% ipython --no-banner

In [1]: import numpy as np

In [2]: import numpy.linalg as la

In [3]: np.set_printoptions(precision=2, suppress=True, linewidth=100)

In [4]: J = np.loadtxt("out18.csv", delimiter=",")

In [5]: J
Out[5]: 
array([[ 1.,  1.,  2.],
       [ 2.,  2.,  1.],
       [ 1.,  2.,  0.],
       [ 0.,  0.,  2.],
       [-1., -1.,  1.]])

In [6]: hat = J @ la.solve(J.T @ J, J.T)

In [7]: np.round((np.eye(5) - hat) @ J, 2) + 0
Out[7]: 
array([[0., 0., 0.],
       [0., 0., 0.],
       [0., 0., 0.],
       [0., 0., 0.],
       [0., 0., 0.]])

In [8]: np.round(la.eigvalsh(hat), 2) + 0
Out[8]: array([0., 0., 1., 1., 1.])

In [9]: la.matrix_rank(np.eye(5) - hat)
Out[9]: np.int64(2)

In [10]: np.allclose(hat @ hat, hat)
Out[10]: True

In [11]: np.round(np.trace(hat), 2)
Out[11]: np.float64(3.0)

In [12]: hat.round(2) + 0
Out[12]: 
array([[ 0.43,  0.33,  0.  ,  0.35,  0.1 ],
       [ 0.33,  0.67,  0.  ,  0.  , -0.33],
       [ 0.  ,  0.  ,  1.  ,  0.  ,  0.  ],
       [ 0.35,  0.  ,  0.  ,  0.47,  0.35],
       [ 0.1 , -0.33,  0.  ,  0.35,  0.43]])

In [13]: x0 = np.array([2, 2, 1])

In [14]: target = J @ x0

In [15]: la.lstsq(J, target)[0]
Out[15]: array([2., 2., 1.])

In [16]: rng = np.random.default_rng(69)

In [17]: target = target + 0.05 * rng.normal(size=5)

In [18]: target
Out[18]: array([ 6.04,  9.02,  6.13,  1.95, -3.08])

In [19]: beta, *_ = la.lstsq(J, target)

In [20]: [round(float(la.norm(la.solve(J.T @ J + lam * np.eye(3), J.T @ target))), 2) for lam in (0, 1, 10, 100)]
Out[20]: [3.02, 2.86, 1.96, 0.47]

In [21]: beta
Out[21]: array([1.94, 2.1 , 0.98])

In [22]: out = np.array([[-5, 1, -1], [3, -1, -4], [3, 4, 3]])

In [23]: np.einsum("ik,kj->ij", J, out)
Out[23]: 
array([[ 4.,  8.,  1.],
       [-1.,  4., -7.],
       [ 1., -1., -9.],
       [ 6.,  8.,  6.],
       [ 5.,  4.,  8.]])

In [24]: J @ out
Out[24]: 
array([[ 4.,  8.,  1.],
       [-1.,  4., -7.],
       [ 1., -1., -9.],
       [ 6.,  8.,  6.],
       [ 5.,  4.,  8.]])

In [25]: la.matrix_rank(J @ out)
Out[25]: np.int64(3)

In [26]: np.einsum("ij,ij->i", J, J)
Out[26]: array([6., 9., 5., 4., 3.])

In [27]: out = np.c_[J[:, :2] @ np.array([[1, 2], [3, -2]]), np.array([-7, -2, -1, 1, 3])]

In [28]: out
Out[28]: 
array([[ 4.,  0., -7.],
       [ 8.,  0., -2.],
       [ 7., -2., -1.],
       [ 0.,  0.,  1.],
       [-4.,  0.,  3.]])

In [29]: np.round(la.norm(out - J @ la.lstsq(J, out)[0], axis=0), 2) + 0
Out[29]: array([0.  , 0.  , 5.33])

In [30]: np.round(la.lstsq(J, out[:, 0])[0], 2) + 0
Out[30]: array([1., 3., 0.])

In [31]: O = J.astype(float).copy()

In [32]: for j in range(3):
    ...:     O[:, j] -= O[:, :j] @ (O[:, :j].T @ O[:, j])
    ...:     O[:, j] /= la.norm(O[:, j])
    ...: 

In [33]: O.round(2) + 0
Out[33]: 
array([[ 0.38, -0.15,  0.51],
       [ 0.76, -0.31,  0.  ],
       [ 0.38,  0.93,  0.  ],
       [ 0.  ,  0.  ,  0.69],
       [-0.38,  0.15,  0.51]])

In [34]: f = np.array([0, 0, 3])

In [35]: W0 = np.outer(rng.normal(size=12), f) + 0.02 * rng.normal(size=(12, 3))

In [36]: W0.round(2) + 0
Out[36]: 
array([[ 0.01,  0.03,  3.12],
       [ 0.  , -0.01,  2.93],
       [ 0.01,  0.  , -1.63],
       [ 0.02,  0.01, -0.26],
       [-0.02,  0.  , -1.03],
       [ 0.01,  0.01,  1.63],
       [ 0.01, -0.03, -1.31],
       [-0.01, -0.04,  2.17],
       [ 0.02,  0.01,  2.13],
       [ 0.02, -0.01, -0.47],
       [ 0.01,  0.01, -1.23],
       [-0.02, -0.03,  3.29]])

In [37]: Ac = (W0 - W0.mean(axis=0)) / W0.std(axis=0)

In [38]: np.argwhere(np.abs(Ac) > 2)
Out[38]: array([[11,  0]])

In [39]: Ac.std(axis=0)
Out[39]: array([1., 1., 1.])

In [40]: beta = la.lstsq(np.delete(Ac, 2, axis=1), Ac[:, 2])[0]

In [41]: beta
Out[41]: array([-0.36,  0.15])

In [42]: round(1 - np.var(Ac[:, 2] - np.delete(Ac, 2, axis=1) @ beta), 2)
Out[42]: np.float64(0.11)

In [43]: O, r_ = la.qr(W0)

In [44]: round(float(abs(r_[0, 0])), 2), round(la.norm(W0[:, 0]), 2)
Out[44]: (0.05, np.float64(0.05))

In [45]: round(float(np.trace(O @ O.T)), 2)
Out[45]: 3.0

In [46]: np.allclose(r_.T @ r_, W0.T @ W0)
Out[46]: True

In [47]: r_
Out[47]: 
array([[-0.05, -0.02,  1.06],
       [ 0.  ,  0.06,  0.09],
       [ 0.  ,  0.  ,  6.87]])
